>>> import numpy as np
>>> from numpy import linalg as LA
>>> np.set_printoptions(suppress=True, linewidth=160)
>>> out = np.array([[9], [-3], [-1], [-4], [1], [5], [-2], [-4]])
>>> basis = np.array([[0, 3, 1, 0, 3, 2, 2, 2, 0]])
>>> A = out @ basis
>>> A
array([[  0,  27,   9,   0,  27,  18,  18,  18,   0],
       [  0,  -9,  -3,   0,  -9,  -6,  -6,  -6,   0],
       [  0,  -3,  -1,   0,  -3,  -2,  -2,  -2,   0],
       [  0, -12,  -4,   0, -12,  -8,  -8,  -8,   0],
       [  0,   3,   1,   0,   3,   2,   2,   2,   0],
       [  0,  15,   5,   0,  15,  10,  10,  10,   0],
       [  0,  -6,  -2,   0,  -6,  -4,  -4,  -4,   0],
       [  0, -12,  -4,   0, -12,  -8,  -8,  -8,   0]])
>>> theta = np.radians(45)
>>> Rm = np.eye(9)
>>> Rm[1, 1] = Rm[8, 8] = np.cos(theta)
>>> Rm[1, 8], Rm[8, 1] = -np.sin(theta), np.sin(theta)
>>> Rm.round(2)
array([[ 1.  ,  0.  ,  0.  ,  0.  ,  0.  ,  0.  ,  0.  ,  0.  ,  0.  ],
       [ 0.  ,  0.71,  0.  ,  0.  ,  0.  ,  0.  ,  0.  ,  0.  , -0.71],
       [ 0.  ,  0.  ,  1.  ,  0.  ,  0.  ,  0.  ,  0.  ,  0.  ,  0.  ],
       [ 0.  ,  0.  ,  0.  ,  1.  ,  0.  ,  0.  ,  0.  ,  0.  ,  0.  ],
       [ 0.  ,  0.  ,  0.  ,  0.  ,  1.  ,  0.  ,  0.  ,  0.  ,  0.  ],
       [ 0.  ,  0.  ,  0.  ,  0.  ,  0.  ,  1.  ,  0.  ,  0.  ,  0.  ],
       [ 0.  ,  0.  ,  0.  ,  0.  ,  0.  ,  0.  ,  1.  ,  0.  ,  0.  ],
       [ 0.  ,  0.  ,  0.  ,  0.  ,  0.  ,  0.  ,  0.  ,  1.  ,  0.  ],
       [ 0.  ,  0.71,  0.  ,  0.  ,  0.  ,  0.  ,  0.  ,  0.  ,  0.71]])
>>> out = A @ Rm.T
>>> round(LA.det(Rm), 2), np.round(np.trace(Rm), 2)
(np.float64(1.0), np.float64(8.41))
>>> np.round(np.abs(out - A).max(axis=0), 2)
array([ 0.  ,  7.91,  0.  ,  0.  ,  0.  ,  0.  ,  0.  ,  0.  , 19.09])
>>> out.round(2)
array([[  0.  ,  19.09,   9.  ,   0.  ,  27.  ,  18.  ,  18.  ,  18.  ,  19.09],
       [  0.  ,  -6.36,  -3.  ,   0.  ,  -9.  ,  -6.  ,  -6.  ,  -6.  ,  -6.36],
       [  0.  ,  -2.12,  -1.  ,   0.  ,  -3.  ,  -2.  ,  -2.  ,  -2.  ,  -2.12],
       [  0.  ,  -8.49,  -4.  ,   0.  , -12.  ,  -8.  ,  -8.  ,  -8.  ,  -8.49],
       [  0.  ,   2.12,   1.  ,   0.  ,   3.  ,   2.  ,   2.  ,   2.  ,   2.12],
       [  0.  ,  10.61,   5.  ,   0.  ,  15.  ,  10.  ,  10.  ,  10.  ,  10.61],
       [  0.  ,  -4.24,  -2.  ,   0.  ,  -6.  ,  -4.  ,  -4.  ,  -4.  ,  -4.24],
       [  0.  ,  -8.49,  -4.  ,   0.  , -12.  ,  -8.  ,  -8.  ,  -8.  ,  -8.49]])
>>> np.allclose(LA.norm(A, axis=1), LA.norm(out, axis=1))
True
>>> round(float(LA.norm(out, 2) / LA.norm(out)), 2)
1.0
>>> LA.matrix_rank(out, rtol=0.1)
np.int64(1)
>>> def softmax(z):
...     e = np.exp(z - z.max(axis=-1, keepdims=True))
...     return e / e.sum(axis=-1, keepdims=True)
... 
>>> np.round(softmax(10 * A[2]), 2) + 0
array([0.33, 0.  , 0.  , 0.33, 0.  , 0.  , 0.  , 0.  , 0.33])
>>> np.round(softmax(A).sum(axis=1), 2)
array([1., 1., 1., 1., 1., 1., 1., 1.])
>>> S = A @ A.T / np.sqrt(9)
>>> np.round(softmax(S + np.triu(np.full(S.shape, -np.inf), 1)), 2) + 0
array([[1. , 0. , 0. , 0. , 0. , 0. , 0. , 0. ],
       [0. , 1. , 0. , 0. , 0. , 0. , 0. , 0. ],
       [0. , 1. , 0. , 0. , 0. , 0. , 0. , 0. ],
       [0. , 0. , 0. , 1. , 0. , 0. , 0. , 0. ],
       [1. , 0. , 0. , 0. , 0. , 0. , 0. , 0. ],
       [1. , 0. , 0. , 0. , 0. , 0. , 0. , 0. ],
       [0. , 0. , 0. , 1. , 0. , 0. , 0. , 0. ],
       [0. , 0. , 0. , 0.5, 0. , 0. , 0. , 0.5]])
>>> LA.lstsq(A[:-1].T, A[-1])[2]
np.int32(1)
>>> round(np.trace(LA.pinv(A) @ A), 2)
np.float64(1.0)
>>> f = np.array([1, 2, 0])
>>> np.correlate(A[1], A[0], "full")
array([   0,    0, -162, -216, -216, -459, -351, -459, -837, -459, -351, -459, -216, -216, -162,    0,    0])
>>> np.array([np.convolve(row, f, "same") for row in A])
array([[ 27,  63,  18,  27,  72,  54,  54,  36,   0],
       [ -9, -21,  -6,  -9, -24, -18, -18, -12,   0],
       [ -3,  -7,  -2,  -3,  -8,  -6,  -6,  -4,   0],
       [-12, -28,  -8, -12, -32, -24, -24, -16,   0],
       [  3,   7,   2,   3,   8,   6,   6,   4,   0],
       [ 15,  35,  10,  15,  40,  30,  30,  20,   0],
       [ -6, -14,  -4,  -6, -16, -12, -12,  -8,   0],
       [-12, -28,  -8, -12, -32, -24, -24, -16,   0]])
>>> np.cross(A[1, :3], A[0, :3])
array([0, 0, 0])
>>> data = np.load("sample5.npy")
>>> data
array([[ 8.,  8.,  0.,  3.,  8.,  8., -7., -3.,  1.,  8.,  0.,  0.],
       [ 0., -5.,  2.,  0.,  8., -2., -1.,  3., -1., -8.,  0.,  0.],
       [-4., -2., -1.,  6.,  5., -2.,  1.,  4.,  0., -9.,  0.,  0.],
       [-1.,  8., -4., -1., -1.,  1.,  0., -7.,  7.,  4.,  0.,  0.],
       [-8.,  8., -7., -3.,  3.,  8., -8.,  7., -8., -2.,  0.,  0.],
       [-7., -4., -9.,  6.,  5.,  3., -9., -6.,  3., -9.,  0.,  0.],
       [-7., -4.,  2., -5., -1.,  3., -7.,  6., -1.,  1.,  0.,  0.],
       [-3., -5., -9.,  2.,  8.,  0., -6., -7.,  9., -5.,  0.,  0.],
       [ 2., -2.,  3.,  9., -6.,  4., -7., -1., -2.,  9.,  0.,  0.],
       [-3., -2., -9.,  4.,  7.,  0.,  5., -1.,  8., -7.,  0.,  0.],
       [ 0.,  0.,  0.,  0.,  0.,  0.,  0.,  0.,  0.,  0.,  0.,  2.],
       [ 0.,  0.,  0.,  0.,  0.,  0.,  0.,  0.,  0.,  0.,  0.,  1.]])
>>> out = data / np.sqrt((data ** 2).mean(axis=1, keepdims=True))
>>> out[10].round(2)
array([0.  , 0.  , 0.  , 0.  , 0.  , 0.  , 0.  , 0.  , 0.  , 0.  , 0.  , 3.46])
>>> X = np.load("arr.npy")
>>> X
array([[ 1, -1, -1,  1,  1, -1, -1,  1],
       [ 1, -1,  1, -1, -1,  1, -1,  1],
       [ 1,  1, -1, -1,  1,  1, -1, -1],
       [ 1, -1,  1, -1,  1, -1,  1, -1],
       [ 1,  1, -1, -1, -1, -1,  1,  1]])
>>> out = np.array([[2, 0], [2, 5], [4, 2], [1, 1], [1, 0], [3, 0], [4, 2], [5, 5]])
>>> np.einsum("ik,kj->ij", X, out)
array([[-4, -3],
       [ 6, -1],
       [-6, -5],
       [ 0, -7],
       [ 4,  9]])
>>> np.einsum("ik,kj->ji", X, out)
array([[-4,  6, -6,  0,  4],
       [-3, -1, -5, -7,  9]])
>>> X @ out
array([[-4, -3],
       [ 6, -1],
       [-6, -5],
       [ 0, -7],
       [ 4,  9]])
>>> out.T @ X.T
array([[-4,  6, -6,  0,  4],
       [-3, -1, -5, -7,  9]])
>>> np.vstack([X, out.T]).shape
(7, 8)
>>> M = np.loadtxt("mat.csv", delimiter=",")
>>> M
array([[2., 2., 2., 2.],
       [3., 0., 3., 0.],
       [2., 2., 2., 2.],
       [3., 0., 3., 0.]])
>>> U, sigma, Vh = LA.svd(M)
>>> vecs = Vh[:(sigma > 1e-8).sum()]
>>> rng = np.random.default_rng(710)
>>> x0 = M[0] + -3 * M[2] + rng.integers(2) * np.eye(4)[2]
>>> x0
array([-4., -4., -4., -4.])
>>> round(float(LA.norm(x0 - vecs.T @ vecs @ x0)), 2)
0.0
>>> LA.matrix_rank(np.vstack([M, x0]))
np.int64(2)
>>> np.round(LA.norm(M, "nuc"), 2)
np.float64(10.77)
>>> np.round(LA.norm(M, axis=1), 2)
array([4.  , 4.24, 4.  , 4.24])
>>> round(float(LA.norm(M, 1)), 2), round(LA.norm(M, np.inf), 2)
(10.0, np.float64(8.0))
>>> M[2] @ M[0]
np.float64(16.0)
>>> np.round(LA.norm(M, 2), 2)
np.float64(7.62)
>>> LA.cond(A) > 100
np.True_
>>> round(float(LA.eigvals(M).sum().real), 2)
4.0
>>> round(LA.det(2 * M), 2), round(LA.det(M), 2)
(np.float64(0.0), np.float64(0.0))
>>> np.einsum("ii->", M)
np.float64(4.0)
>>> round(float(LA.det(M[::-1])), 2)
0.0
>>> np.round(LA.eigvals(M), 2) + 0
array([ 7.29, -3.29,  0.  ,  0.  ])
>>> E = np.eye(14, dtype=int)[rng.permutation(14)] * np.array([1, 0, -7, -4, -2, -6, -8, -9, 1, -3, 7, -5, -3, -8])
>>> E
array([[ 0,  0,  0,  0,  0, -6,  0,  0,  0,  0,  0,  0,  0,  0],
       [ 0,  0,  0,  0,  0,  0,  0, -9,  0,  0,  0,  0,  0,  0],
       [ 0,  0,  0,  0,  0,  0,  0,  0,  0,  0,  7,  0,  0,  0],
       [ 0,  0, -7,  0,  0,  0,  0,  0,  0,  0,  0,  0,  0,  0],
       [ 0,  0,  0, -4,  0,  0,  0,  0,  0,  0,  0,  0,  0,  0],
       [ 0,  0,  0,  0,  0,  0,  0,  0,  0, -3,  0,  0,  0,  0],
       [ 0,  0,  0,  0,  0,  0,  0,  0,  0,  0,  0, -5,  0,  0],
       [ 0,  0,  0,  0,  0,  0,  0,  0,  0,  0,  0,  0, -3,  0],
       [ 0,  0,  0,  0,  0,  0,  0,  0,  0,  0,  0,  0,  0,  0],
       [ 0,  0,  0,  0,  0,  0, -8,  0,  0,  0,  0,  0,  0,  0],
       [ 1,  0,  0,  0,  0,  0,  0,  0,  0,  0,  0,  0,  0,  0],
       [ 0,  0,  0,  0, -2,  0,  0,  0,  0,  0,  0,  0,  0,  0],
       [ 0,  0,  0,  0,  0,  0,  0,  0,  0,  0,  0,  0,  0, -8],
       [ 0,  0,  0,  0,  0,  0,  0,  0,  1,  0,  0,  0,  0,  0]])
>>> U, sigma, Vh = LA.svd(E)
>>> vecs = Vh[:(sigma > 1e-8).sum()]
>>> x0 = E[9] + 2 * E[11] + rng.integers(2) * np.eye(14)[10]
>>> x0
array([ 0.,  0.,  0.,  0., -4.,  0., -8.,  0.,  0.,  0.,  1.,  0.,  0.,  0.])
>>> np.diag(vecs.T @ vecs)
array([1., 0., 1., 1., 1., 1., 1., 1., 1., 1., 1., 1., 1., 1.])
>>> np.allclose(vecs.T @ vecs @ x0, x0)
True
>>> np.round(LA.det(E), 2)
np.float64(0.0)
>>> np.flatnonzero(LA.matrix_power((E != 0) + (E.T != 0) + np.eye(14), 14)[9])
array([ 0,  2,  3,  4,  5,  6,  9, 10, 11])
>>> out = E + rng.integers(-2, 3, (14, 13)) @ rng.integers(-2, 3, (13, 14))
>>> out
array([[  8,   4, -17,  -8, -15,   6,   9, -10,  -1,  -6,  -3,  -8,   6,   1],
       [ -1,  -6,  -3,   6,   8,  -2,  10,  -6,  -7,  -2, -10,  -5,  -7,   6],
       [ -2,   3,  -1, -10,  -9,   4,   1,  -3,  13,   7,  23,   0,   6,  -2],
       [  6,   4, -22,  -5, -14,  12,   3,   8,  -7,  -4,  -2,  -9, -12,  -6],
       [  8,   7, -11, -19,  -1,   0,   7,  14,  -4,  -7,  -6,  -9, -17,   4],
       [ -2,   3,  -1,  -4,   3,  -6,  -6,  -5,   0, -10,  -3,  -5,   2,  -1],
       [  2,  -2,  -5, -14,  13,  -1,  -6,   8,   6,   6,  -2,   3,   7,  -2],
       [ -4,  -2,  11,  16,  -3,   2,  -6, -18,   7,   9,   6,   3,  14,   4],
       [  5,   0, -10,   0,   4,   8, -12, -10,  13,  -3,   4,   8,  19,   4],
       [ -8,   0,  -7, -14,   2,  -9, -11,  -1,   9,   4,   4,   6,  -1,  -1],
       [  6, -18,  -5,  -3,  13,   6,  15,   6,  -3,  -6,  -7,  -3,   4, -13],
       [ -3,  -5,   1,   6,   2, -12,   3,  -9,   4,   1,   1,  -5,   5,   0],
       [-11,   1,   6,  -2,   1, -12,   5,   7, -10,  13,  -5,  -5, -18,  -3],
       [  2,   1,   0,   0,   1,   2,   4, -15,   4,  -1,  -1,   1,  11,  14]])
>>> np.abs(out - E).sum(axis=1)
array([108,  76,  77, 107, 110,  48,  82, 108, 100,  69, 107,  59, 101,  56])
>>> np.round(LA.svd(out - E, compute_uv=False), 2) + 0
array([64.16, 49.66, 38.83, 38.5 , 26.89, 24.07, 17.74, 13.28, 10.43,  8.48,  5.4 ,  2.06,  2.  ,  0.  ])
>>> x0 = np.array([-4, -8, 7, 5, 5, 0, -2, 9, -8, -4, -8, -2, -5, 0])
>>> rhs = out @ x0
>>> rhs
array([-364,  216, -493,  -73,   58,    3,  -45, -192, -371, -191,  249,  -47,  294, -231])
>>> np.round(LA.solve(out, rhs), 2) + 0
array([-4., -8.,  7.,  5.,  5.,  0., -2.,  9., -8., -4., -8., -2., -5.,  0.])
>>> np.round(LA.solve(out.T, out[9]), 2) + 0
array([0., 0., 0., 0., 0., 0., 0., 0., 0., 1., 0., 0., 0., 0.])
>>> np.round(LA.solve(out, out[:, 3]), 2) + 0
array([0., 0., 0., 1., 0., 0., 0., 0., 0., 0., 0., 0., 0., 0.])
>>> arr = np.loadtxt("layer2.csv", delimiter=",")
>>> arr
array([[ -1.24,  -7.95,  -2.77,  -6.65,  -6.62,  -9.27,  -5.28,  -5.27,  -2.58],
       [ -0.1 ,  -1.71,  -0.62,  -1.5 ,  -1.32,  -2.22,  -1.17,  -1.28,  -0.7 ],
       [  0.21,   1.81,   0.52,   1.75,   1.57,   2.17,   1.31,   1.23,   0.92],
       [ -0.2 ,  -1.53,  -0.31,  -1.2 ,  -1.29,  -1.7 ,  -1.02,  -1.06,  -0.53],
       [  0.58,   3.11,   1.03,   2.49,   2.41,   3.64,   1.92,   2.05,   0.98],
       [ -0.91,  -4.84,  -1.74,  -4.1 ,  -4.04,  -5.65,  -3.19,  -3.02,  -1.46],
       [ -1.47,  -8.07,  -2.63,  -6.47,  -6.48,  -8.89,  -5.2 ,  -5.17,  -2.67],
       [ -0.9 ,  -5.46,  -1.81,  -4.41,  -4.61,  -6.21,  -3.59,  -3.65,  -1.68],
       [ -0.99,  -6.  ,  -1.92,  -5.01,  -4.94,  -6.85,  -4.01,  -3.84,  -1.93],
       [ -1.51,  -9.55,  -3.1 ,  -8.  ,  -8.01, -11.13,  -6.39,  -6.56,  -3.37],
       [  0.38,   1.77,   0.66,   1.43,   1.41,   1.92,   1.31,   1.18,   0.64],
       [  0.52,   3.76,   1.16,   3.29,   3.13,   4.56,   2.6 ,   2.47,   1.28],
       [  0.86,   5.56,   1.82,   4.46,   4.63,   6.38,   3.68,   3.52,   1.8 ],
       [  0.08,   0.91,   0.33,   0.95,   0.84,   1.07,   0.74,   0.71,   0.3 ],
       [  1.83,   9.11,   2.99,   7.58,   7.57,  10.7 ,   6.02,   6.13,   3.13],
       [ -0.08,   0.08,  -0.03,  -0.08,   0.18,   0.23,  -0.01,   0.08,   0.05]])
>>> hat = arr @ LA.solve(arr.T @ arr, arr.T)
>>> np.round(hat @ arr[:, 1], 2)
array([-7.95, -1.71,  1.81, -1.53,  3.11, -4.84, -8.07, -5.46, -6.  , -9.55,  1.77,  3.76,  5.56,  0.91,  9.11,  0.08])
>>> F = np.loadtxt("block14.csv", delimiter=",")
>>> F
array([[ 76., -28.,  46.,   3.,  -4.,  -4.,   5.,   4.,   9., -15., -35.],
       [-28.,  49., -19., -17.,  -4.,  -7.,   2.,  -5.,  -5.,  19.,   2.],
       [ 46., -19.,  69.,  -3.,   7.,  -4.,  39.,   2.,  18., -24., -21.],
       [  3., -17.,  -3.,  29.,  14.,  -6., -15.,  -4.,   3.,  -7.,  -9.],
       [ -4.,  -4.,   7.,  14.,  49.,  -2.,  -9.,  -4.,  17.,  -1., -24.],
       [ -4.,  -7.,  -4.,  -6.,  -2.,  50.,  11., -13., -15.,  21.,  -8.],
       [  5.,   2.,  39., -15.,  -9.,  11.,  58., -14., -17.,  -8.,   6.],
       [  4.,  -5.,   2.,  -4.,  -4., -13., -14.,  55.,  27., -14.,  -3.],
       [  9.,  -5.,  18.,   3.,  17., -15., -17.,  27.,  55., -14., -19.],
       [-15.,  19., -24.,  -7.,  -1.,  21.,  -8., -14., -14.,  32.,   2.],
       [-35.,   2., -21.,  -9., -24.,  -8.,   6.,  -3., -19.,   2.,  63.]])
>>> lab = rng.permutation(11)
>>> lab
array([ 6, 10,  1,  2,  4,  5,  9,  0,  3,  8,  7])
>>> out = F[lab][:, lab]
>>> np.diag(out)
array([58., 63., 49., 69., 49., 50., 32., 76., 29., 55., 55.])
>>> np.round(np.sort(np.abs(LA.eigvals(out))), 2)
array([  1.46,   2.55,   9.07,  15.72,  22.82,  44.32,  54.94,  63.48,  84.23, 114.6 , 171.81])
>>> out = F + rng.integers(-2, 3, (11, 9)) @ rng.integers(-2, 3, (9, 11))
>>> out
array([[ 84., -30.,  30.,   1.,  -1.,   4.,   4.,   8.,  -1.,  -4., -25.],
       [-19.,  52., -19., -17., -12., -11.,   1.,  -3.,  -1.,  12.,  -2.],
       [ 37., -21.,  81.,   5.,   2., -11.,  42., -10.,  20., -24., -29.],
       [  8.,  -9., -14.,  24.,  19.,   0., -19.,  -4.,   3.,   0.,  -5.],
       [  1.,   0.,   1.,  14.,  49.,  -7.,  -2.,   3.,  23.,   2., -16.],
       [  2.,  -3., -11.,  -2.,  -7.,  57.,   2., -11., -19.,  25., -11.],
       [  5.,   6.,  36., -13., -12.,  10.,  59., -13., -11.,  -7.,   7.],
       [ 11.,   0.,   5.,  -4.,  -2., -16., -14.,  65.,  33., -19.,  -2.],
       [  9.,  -9.,  20.,  10.,  11., -23.,  -8.,  19.,  55., -10., -18.],
       [-23.,  18., -19.,  -7.,   2.,  23.,  -8., -24., -22.,  34.,  -5.],
       [-46.,   2., -10.,   0., -21.,  -8.,   3.,  -8.,  -5.,   3.,  63.]])
>>> np.round(LA.svd(out - F, compute_uv=False), 2) + 0
array([44.91, 28.55, 21.08, 20.12, 16.86, 10.31,  6.41,  4.74,  1.41,  0.  ,  0.  ])
>>> LA.matrix_rank(out - F, tol=1e-8)
np.int64(9)
>>> np.abs(out - F).sum(axis=1)
array([75., 42., 68., 55., 51., 55., 23., 42., 49., 46., 57.])
>>> out - F
array([[  8.,  -2., -16.,  -2.,   3.,   8.,  -1.,   4., -10.,  11.,  10.],
       [  9.,   3.,   0.,   0.,  -8.,  -4.,  -1.,   2.,   4.,  -7.,  -4.],
       [ -9.,  -2.,  12.,   8.,  -5.,  -7.,   3., -12.,   2.,   0.,  -8.],
       [  5.,   8., -11.,  -5.,   5.,   6.,  -4.,   0.,   0.,   7.,   4.],
       [  5.,   4.,  -6.,   0.,   0.,  -5.,   7.,   7.,   6.,   3.,   8.],
       [  6.,   4.,  -7.,   4.,  -5.,   7.,  -9.,   2.,  -4.,   4.,  -3.],
       [  0.,   4.,  -3.,   2.,  -3.,  -1.,   1.,   1.,   6.,   1.,   1.],
       [  7.,   5.,   3.,   0.,   2.,  -3.,   0.,  10.,   6.,  -5.,   1.],
       [  0.,  -4.,   2.,   7.,  -6.,  -8.,   9.,  -8.,   0.,   4.,   1.],
       [ -8.,  -1.,   5.,   0.,   3.,   2.,   0., -10.,  -8.,   2.,  -7.],
       [-11.,   0.,  11.,   9.,   3.,   0.,  -3.,  -5.,  14.,   1.,   0.]])
